$ ipython --no-banner

In [1]: import numpy as np

In [2]: np.set_printoptions(precision=2, suppress=True, linewidth=120)

In [3]: M = np.loadtxt("sample10.csv", delimiter=",")

In [4]: M
Out[4]: 
array([[-2.,  3.,  2., -5.,  5.,  1.,  0.,  2., -2.],
       [-5.,  4., -2.,  1.,  1.,  1., -5.,  1., -4.],
       [-5.,  4., -2.,  1.,  1.,  1., -5.,  1., -4.],
       [-2.,  3.,  1., -5.,  3., -3., -3., -3.,  2.]])

In [5]: rank = np.linalg.matrix_rank(M)

In [6]: rank
Out[6]: np.int64(3)

In [7]: ns = np.linalg.svd(M)[2][rank:].T

In [8]: [int(np.linalg.matrix_rank(np.delete(M, i, axis=0))) for i in range(4)]
Out[8]: [2, 3, 3, 2]

In [9]: [int(np.linalg.matrix_rank(M[:i])) for i in range(1, len(M) + 1)]
Out[9]: [1, 2, 2, 3]

In [10]: [int(np.linalg.matrix_rank(M[:, :j + 1])) for j in range(9)]
Out[10]: [1, 2, 3, 3, 3, 3, 3, 3, 3]

In [11]: np.allclose(M @ ns, 0)
Out[11]: True

In [12]: t = np.radians(15)

In [13]: Rm = np.eye(9)

In [14]: Rm[2, 2] = Rm[0, 0] = np.cos(t)

In [15]: Rm[2, 0], Rm[0, 2] = -np.sin(t), np.sin(t)

In [16]: Rm
Out[16]: 
array([[ 0.97,  0.  ,  0.26,  0.  ,  0.  ,  0.  ,  0.  ,  0.  ,  0.  ],
       [ 0.  ,  1.  ,  0.  ,  0.  ,  0.  ,  0.  ,  0.  ,  0.  ,  0.  ],
       [-0.26,  0.  ,  0.97,  0.  ,  0.  ,  0.  ,  0.  ,  0.  ,  0.  ],
       [ 0.  ,  0.  ,  0.  ,  1.  ,  0.  ,  0.  ,  0.  ,  0.  ,  0.  ],
       [ 0.  ,  0.  ,  0.  ,  0.  ,  1.  ,  0.  ,  0.  ,  0.  ,  0.  ],
       [ 0.  ,  0.  ,  0.  ,  0.  ,  0.  ,  1.  ,  0.  ,  0.  ,  0.  ],
       [ 0.  ,  0.  ,  0.  ,  0.  ,  0.  ,  0.  ,  1.  ,  0.  ,  0.  ],
       [ 0.  ,  0.  ,  0.  ,  0.  ,  0.  ,  0.  ,  0.  ,  1.  ,  0.  ],
       [ 0.  ,  0.  ,  0.  ,  0.  ,  0.  ,  0.  ,  0.  ,  0.  ,  1.  ]])

In [17]: B = M @ Rm.T

In [18]: round(float(np.linalg.det(Rm)), 2), round(np.trace(Rm), 2)
Out[18]: (1.0, np.float64(8.93))

In [19]: np.abs(B - M).max(axis=0)
Out[19]: array([0.59, 0.  , 1.36, 0.  , 0.  , 0.  , 0.  , 0.  , 0.  ])

In [20]: np.allclose(M @ M.T, B @ B.T)
Out[20]: True

In [21]: np.allclose(np.linalg.norm(M, axis=1), np.linalg.norm(B, axis=1))
Out[21]: True

In [22]: left, s, Vh = np.linalg.svd(M)

In [23]: evecs = Vh[:(s > 1e-8).sum()]

In [24]: rng = np.random.default_rng(43703)

In [25]: x = M[2] + 5 * M[0] + rng.integers(2) * np.eye(9)[5]

In [26]: x
Out[26]: array([-15.,  19.,   8., -24.,  26.,   6.,  -5.,  11., -14.])

In [27]: np.diag(evecs.T @ evecs)
Out[27]: array([0.29, 0.25, 0.15, 0.53, 0.34, 0.25, 0.46, 0.36, 0.37])

In [28]: T = np.stack([M, 2 * M, M[::-1]])

In [29]: np.linalg.matrix_rank(T)
Out[29]: array([3, 3, 3])

In [30]: (T @ M.T).shape
Out[30]: (3, 4, 4)

In [31]: np.einsum("bij,cij->bc", T, T)
Out[31]: 
array([[ 335.,  670.,  264.],
       [ 670., 1340.,  528.],
       [ 264.,  528.,  335.]])

In [32]: np.linalg.matrix_rank(T.reshape(3, -1))
Out[32]: np.int64(2)

In [33]: X = np.load("dump.npy")

In [34]: print(X)
[[1 0 0 0 0]
 [0 3 0 0 0]
 [0 0 3 0 0]
 [0 0 0 0 0]
 [0 0 0 0 3]]

In [35]: np.prod(np.diag(X)), round(float(np.linalg.det(X)), 2)
Out[35]: (np.int64(0), 0.0)

In [36]: try:
    ...:     np.linalg.inv(X)
    ...: except np.linalg.LinAlgError as e:
    ...:     print("failed:", e)
    ...: 
failed: Singular matrix

In [37]: left, s, Vh = np.linalg.svd(X)

In [38]: np.argmax(s[:-1] / (s[1:] + 1e-6)) + 1
Out[38]: np.int64(4)

In [39]: B = left[:, :4] @ np.diag(s[:4]) @ Vh[:4]

In [40]: np.round(np.linalg.norm(X - B) / np.linalg.norm(X), 2)
Out[40]: np.float64(0.0)

In [41]: w, evecs = np.linalg.eigvalsh(X)
Traceback (most recent call last):
  Cell In[41], line 1
    w, evecs = np.linalg.eigvalsh(X)
ValueError: too many values to unpack (expected 2)


In [42]: w, evecs = np.linalg.eigh(X)

In [43]: np.linalg.eigvalsh(X @ X)
Out[43]: array([0., 1., 9., 9., 9.])

In [44]: w.sum(), np.trace(X)
Out[44]: (np.float64(10.0), np.int64(10))

In [45]: x = np.array([0, 0, 1, 1, 2, 3, 3, 1, 0])

In [46]: print(M @ (2 * x))
[ 24. -20. -20. -38.]

In [47]: print((M @ x).argmax())
0

In [48]: np.sign((M @ x).round(6))
Out[48]: array([ 1., -1., -1., -1.])

In [49]: M @ np.ones(9)
Out[49]: array([ 4., -8., -8., -7.])

In [50]: M * x
Out[50]: 
array([[ -0.,   0.,   2.,  -5.,  10.,   3.,   0.,   2.,  -0.],
       [ -0.,   0.,  -2.,   1.,   2.,   3., -15.,   1.,  -0.],
       [ -0.,   0.,  -2.,   1.,   2.,   3., -15.,   1.,  -0.],
       [ -0.,   0.,   1.,  -5.,   6.,  -9.,  -9.,  -3.,   0.]])

In [51]: M @ x
Out[51]: array([ 12., -10., -10., -19.])
